>>> import numpy as np
>>> from numpy import linalg as LA
>>> np.set_printoptions(precision=1, suppress=True, linewidth=140, floatmode="fixed")
>>> def rnd(a):
...     return np.round(a, 1) + 0
... 
>>> m1 = np.load("sample19.npy")
>>> m1
array([[ 8, 10],
       [10, 10]])
>>> C2 = m1.T @ m1
>>> LA.matrix_rank(C2)
np.int64(2)
>>> np.diag(C2)
array([164, 200])
>>> np.trace(C2), (m1 ** 2).sum()
(np.int64(364), np.int64(364))
>>> (m1 @ m1.T).shape
(2, 2)
>>> rng = np.random.default_rng(38057)
>>> z = rng.permutation(2)
>>> z
array([0, 1])
>>> A2 = m1[z][:, z]
>>> rnd(np.sort(np.abs(LA.eigvals(A2))))
array([ 1.0, 19.0])
>>> rnd(LA.det(A2)), rnd(LA.det(m1[z]))
(np.float64(-20.0), np.float64(-20.0))
>>> np.allclose(A2, m1)
True
>>> np.trace(A2)
np.int64(18)
>>> w1 = np.array([[3, 1, 4], [3, 3, 3]])
>>> beta = np.array([3, -1, -5])
>>> H = np.maximum(m1 @ w1 + beta, 0)
>>> (H > 0).astype(int)
array([[1, 1, 1],
       [1, 1, 1]])
>>> basis = np.array([[3, 5, 3], [1, 0, 8], [2, 5, 1]])
>>> w1 @ basis
array([[18, 35, 21],
       [18, 30, 36]])
>>> A2 = m1 / np.sqrt((m1 ** 2).mean(axis=1, keepdims=True))
>>> rnd(LA.norm(A2, axis=1))
array([1.4, 1.4])
>>> A2[1]
array([1.0, 1.0])
>>> evals, vecs = LA.eigh(m1)
>>> rnd(LA.svd(m1, compute_uv=False))
array([19.0,  1.0])
>>> rnd(vecs.T @ m1 @ vecs)
array([[-1.0,  0.0],
       [ 0.0, 19.0]])
>>> A2 = np.array([[3, 1], [-2, 3]])
>>> basis = np.array([[-2, -2, -2], [-2, -1, 0], [1, -1, 1]])
>>> K = np.kron(A2, basis)
>>> K
array([[-6, -6, -6, -2, -2, -2],
       [-6, -3,  0, -2, -1,  0],
       [ 3, -3,  3,  1, -1,  1],
       [ 4,  4,  4, -6, -6, -6],
       [ 4,  2,  0, -6, -3,  0],
       [-2,  2, -2,  3, -3,  3]])
>>> O, vecs = LA.qr(K[:, :2])[0], LA.qr(K[:, 2:])[0]
>>> sig = LA.svd(O.T @ vecs, compute_uv=False)
>>> rnd(sig)
array([0.8, 0.3])
>>> (sig > 0.9).sum()
np.int64(0)
>>> rnd(LA.norm(O @ O.T - vecs @ vecs.T, 2))
np.float64(1.0)
>>> C2 = K.T @ K
>>> C2
array([[117,  65,  65, -27, -15, -15],
       [ 65,  78,  39, -15, -18,  -9],
       [ 65,  39,  65, -15,  -9, -15],
       [-27, -15, -15,  90,  50,  50],
       [-15, -18,  -9,  50,  60,  30],
       [-15,  -9, -15,  50,  30,  50]])
>>> rnd(LA.eigvalsh(C2)[::-1])
array([235.2, 129.0,  39.0,  22.9,  21.4,  12.5])
>>> rnd(LA.svd(K, compute_uv=False) ** 2)
array([235.2, 129.0,  39.0,  22.9,  21.4,  12.5])
